$ python -q
>>> import numpy as np
>>> np.set_printoptions(precision=3, suppress=True, linewidth=200, floatmode="fixed")
>>> def rd(a):
...     return np.round(a, 3) + 0
... 
>>> A2 = np.array([[0], [-2], [0]])
>>> F = np.block([[np.zeros((3, 3)), A2], [A2.T, np.zeros((1, 1))]])
>>> print(F)
[[ 0.000  0.000  0.000  0.000]
 [ 0.000  0.000  0.000 -2.000]
 [ 0.000  0.000  0.000  0.000]
 [ 0.000 -2.000  0.000  0.000]]
>>> rng = np.random.default_rng(80)
>>> A2 = F + rng.integers(-2, 3, (4, 2)) @ rng.integers(-2, 3, (2, 4))
>>> print(A2)
[[-4.000  1.000  0.000 -1.000]
 [ 6.000 -2.000 -2.000 -2.000]
 [ 3.000 -2.000 -5.000 -3.000]
 [ 0.000 -2.000  0.000  0.000]]
>>> print(np.abs(A2 - F).sum(axis=1))
[ 6.000 10.000 13.000  0.000]
>>> print(np.linalg.matrix_rank(A2 - F, tol=1e-8))
2
>>> print(rd(np.linalg.svd(A2 - F, compute_uv=False)))
[9.351 4.643 0.000 0.000]
>>> w, evecs = np.linalg.eigh(F)
>>> vec = np.array([0, 0, 0, 0])
>>> print(rd(np.linalg.eigvalsh(F[1:, 1:])))
[-2.000  0.000  2.000]
>>> print((np.sign(evecs[:, -1].round(6)) == np.sign(evecs[0, -1].round(6))).astype(int))
[1 0 1 0]
>>> feats = np.array([[0.0, 0.0, 0.0, -3.0],
...     [0.0, 0.0, 0.0, -1.0],
...     [0.0, 0.0, 0.0, 1.0],
...     [-3.0, -1.0, 1.0, 0.0]])
>>> print(feats @ feats)
[[ 9.000  3.000 -3.000  0.000]
 [ 3.000  1.000 -1.000  0.000]
 [-3.000 -1.000  1.000  0.000]
 [ 0.000  0.000  0.000 11.000]]
>>> print(np.linalg.matrix_rank(feats))
2
>>> print(np.diff(feats, axis=0))
[[ 0.000  0.000  0.000  2.000]
 [ 0.000  0.000  0.000  2.000]
 [-3.000 -1.000  1.000 -1.000]]
>>> print(np.unravel_index(np.abs(feats).argmax(), feats.shape))
(np.int64(0), np.int64(3))
>>> print(feats.shape)
(4, 4)
>>> w, evecs = np.linalg.eigh(feats)
>>> print(rd(w))
[-3.317  0.000  0.000  3.317]
>>> print(rd(np.linalg.eigvalsh(feats @ feats)))
[ 0.000  0.000 11.000 11.000]
>>> print(np.abs(evecs[:, -1]).round(6).argmax())
3
>>> print(rd(evecs.T @ feats @ evecs))
[[-3.317  0.000  0.000  0.000]
 [ 0.000  0.000  0.000  0.000]
 [ 0.000  0.000  0.000  0.000]
 [ 0.000  0.000  0.000  3.317]]
>>> print((w > 1e-8).sum(), (w < -1e-8).sum())
1 1
>>> print(rd(np.abs(evecs[:, -1])))
[0.640 0.213 0.213 0.707]
>>> print(rd(np.linalg.eigvalsh(feats + 2 * np.eye(4))))
[-1.317  2.000  2.000  5.317]
>>> print(w.sum(), np.trace(feats))
0.0 0.0
>>> print(np.allclose(feats[:-1].T @ np.linalg.lstsq(feats[:-1].T, feats[-1])[0], feats[-1]))
False
>>> print(np.abs(np.diag(np.linalg.qr(feats)[1])) > 1e-9)
[ True False False  True]
>>> print(rd(np.trace(np.linalg.pinv(feats) @ feats)))
2.0
>>> print(np.unique(feats.round(6), axis=0).shape)
(4, 4)
>>> print(rd(feats @ np.linalg.pinv(feats) @ feats))
[[ 0.000  0.000  0.000 -3.000]
 [ 0.000  0.000  0.000 -1.000]
 [ 0.000  0.000  0.000  1.000]
 [-3.000 -1.000  1.000  0.000]]
>>> print(np.linalg.lstsq(feats[:-1].T, feats[-1])[2])
1
>>> left, sv, Vh = np.linalg.svd(feats)
>>> evecs = Vh[:(sv > 1e-8).sum()]
>>> vec = feats[2] + 3 * feats[1] + rng.integers(2) * np.eye(4)[3]
>>> print(vec)
[ 0.000  0.000  0.000 -2.000]
>>> print(rd(evecs.T @ evecs))
[[ 0.818  0.273 -0.273  0.000]
 [ 0.273  0.091 -0.091  0.000]
 [-0.273 -0.091  0.091  0.000]
 [ 0.000  0.000  0.000  1.000]]
>>> print(rd(np.linalg.norm(vec - evecs.T @ evecs @ vec)))
0.0
>>> print(np.linalg.matrix_rank(np.vstack([feats, vec])))
2
